% ipython --no-banner

In [1]: import numpy as np

In [2]: import numpy.linalg as la

In [3]: np.set_printoptions(precision=2, suppress=True, linewidth=200)

In [4]: def rnd(a):
   ...:     return np.round(a, 2) + 0
   ...: 

In [5]: M2 = np.array([[-3, 2, 3, 1, -3, 3, 2, 0, -3, -2, 2, 3],
   ...:     [-2, 1, -1, -1, 1, -1, -2, -3, 3, 1, 0, -2],
   ...:     [3, -2, 1, 3, -3, -3, -1, 3, -3, -2, -2, 3],
   ...:     [-3, 3, 1, 0, -1, -1, 1, -2, 0, -3, -2, -2],
   ...:     [-2, 3, 2, 0, 0, 1, -1, -2, 2, 0, 3, 2],
   ...:     [2, -1, -2, -3, 3, 3, -1, 2, 1, 3, 3, -1],
   ...:     [2, 2, 3, -1, 2, -3, -1, 0, 1, -1, -1, 3],
   ...:     [1, -2, 1, 3, 2, -1, 1, 2, -1, 0, 0, -3],
   ...:     [-1, -2, 0, 1, -3, -3, -1, -1, 0, -2, 2, -1],
   ...:     [-2, -1, -3, -2, 3, 0, -2, 2, -1, 3, -1, -2],
   ...:     [-2, -2, 3, 2, 3, -3, 1, 2, -1, 3, -1, 0],
   ...:     [2, -1, -1, -2, 2, 2, 2, 0, 1, -3, 1, -1]])

In [6]: m1 = np.triu(M2)

In [7]: print(m1)
[[-3  2  3  1 -3  3  2  0 -3 -2  2  3]
 [ 0  1 -1 -1  1 -1 -2 -3  3  1  0 -2]
 [ 0  0  1  3 -3 -3 -1  3 -3 -2 -2  3]
 [ 0  0  0  0 -1 -1  1 -2  0 -3 -2 -2]
 [ 0  0  0  0  0  1 -1 -2  2  0  3  2]
 [ 0  0  0  0  0  3 -1  2  1  3  3 -1]
 [ 0  0  0  0  0  0 -1  0  1 -1 -1  3]
 [ 0  0  0  0  0  0  0  2 -1  0  0 -3]
 [ 0  0  0  0  0  0  0  0  0 -2  2 -1]
 [ 0  0  0  0  0  0  0  0  0  3 -1 -2]
 [ 0  0  0  0  0  0  0  0  0  0 -1  0]
 [ 0  0  0  0  0  0  0  0  0  0  0 -1]]

In [8]: # triangular: eigenvalues sit on the diagonal

In [9]: print(np.unique(m1.round(6), axis=0).shape)
(12, 12)

In [10]: C = np.array([[1.4, 0.7, 0.6, -1.0, 1.1, 1.3, 0.8, 1.0, 0.1, 0.7, 0.7, 1.1],
    ...:     [0.6, -0.7, -0.9, 1.3, 0.8, -1.7, 0.6, 1.0, 0.2, 1.1, -0.2, 2.0]])

In [11]: rng = np.random.default_rng(8)

In [12]: F = np.array([[9, 2],
    ...:     [-1, -5],
    ...:     [-1, 0],
    ...:     [4, -4],
    ...:     [-7, -9],
    ...:     [-6, 3],
    ...:     [7, -8],
    ...:     [-7, 3],
    ...:     [-8, -6],
    ...:     [2, -4],
    ...:     [6, -3],
    ...:     [-1, -5],
    ...:     [-7, -3],
    ...:     [9, 9]]) @ C + 0.02 * rng.normal(size=(14, 12))

In [13]: print(rnd(F))
[[ 13.77   4.87   3.57  -6.41  11.45   8.3    8.38  11.02   1.32   8.53   5.92  13.9 ]
 [ -4.38   2.83   3.89  -5.49  -5.1    7.23  -3.82  -6.01  -1.09  -6.19   0.27 -11.09]
 [ -1.4   -0.7   -0.6    1.    -1.14  -1.27  -0.82  -1.04  -0.1   -0.67  -0.71  -1.07]
 [  3.23   5.58   5.95  -9.22   1.22  11.98   0.77  -0.03  -0.4   -1.6    3.62  -3.58]
 [-15.22   1.4    3.88  -4.7  -14.92   6.18 -10.96 -16.    -2.49 -14.75  -3.08 -25.7 ]
 [ -6.6   -6.31  -6.28   9.89  -4.16 -12.91  -3.01  -3.01   0.01  -0.9   -4.77  -0.61]
 [  5.01  10.54  11.4  -17.39   1.33  22.71   0.79  -1.04  -0.85  -3.89   6.53  -8.31]
 [ -7.96  -6.99  -6.9   10.88  -5.29 -14.21  -3.8   -4.03  -0.11  -1.6   -5.53  -1.7 ]
 [-14.79  -1.41   0.59   0.19 -13.58  -0.23 -10.01 -14.01  -2.   -12.2   -4.42 -20.76]
 [  0.4    4.17   4.78  -7.2   -0.99   9.37  -0.79  -2.03  -0.62  -2.98   2.23  -5.8 ]
 [  6.59   6.33   6.28  -9.89   4.2   12.92   3.01   2.99   0.01   0.88   4.82   0.59]
 [ -4.42   2.79   3.9   -5.49  -5.1    7.21  -3.78  -6.    -1.12  -6.18   0.31 -11.14]
 [-11.62  -2.8   -1.53   3.09 -10.13  -3.99  -7.4  -10.    -1.27  -8.21  -4.31 -13.66]
 [ 17.97   0.01  -2.73   2.7   17.14  -3.59  12.58  18.05   2.69  16.2    4.51  27.87]]

In [14]: def softmax(z):
    ...:     e = np.exp(z - z.max(axis=-1, keepdims=True))
    ...:     return e / e.sum(axis=-1, keepdims=True)
    ...: 

In [15]: print(rnd(softmax(m1[9] + -1)))
[0.03 0.03 0.03 0.03 0.03 0.03 0.03 0.03 0.03 0.68 0.01 0.  ]

In [16]: print(rnd(softmax(m1).sum(axis=1)))
[1. 1. 1. 1. 1. 1. 1. 1. 1. 1. 1. 1.]

In [17]: scores = m1 @ m1.T / np.sqrt(12)

In [18]: print(softmax(scores).round(6).argmax(axis=1))
[0 1 2 3 4 5 6 7 8 9 2 7]
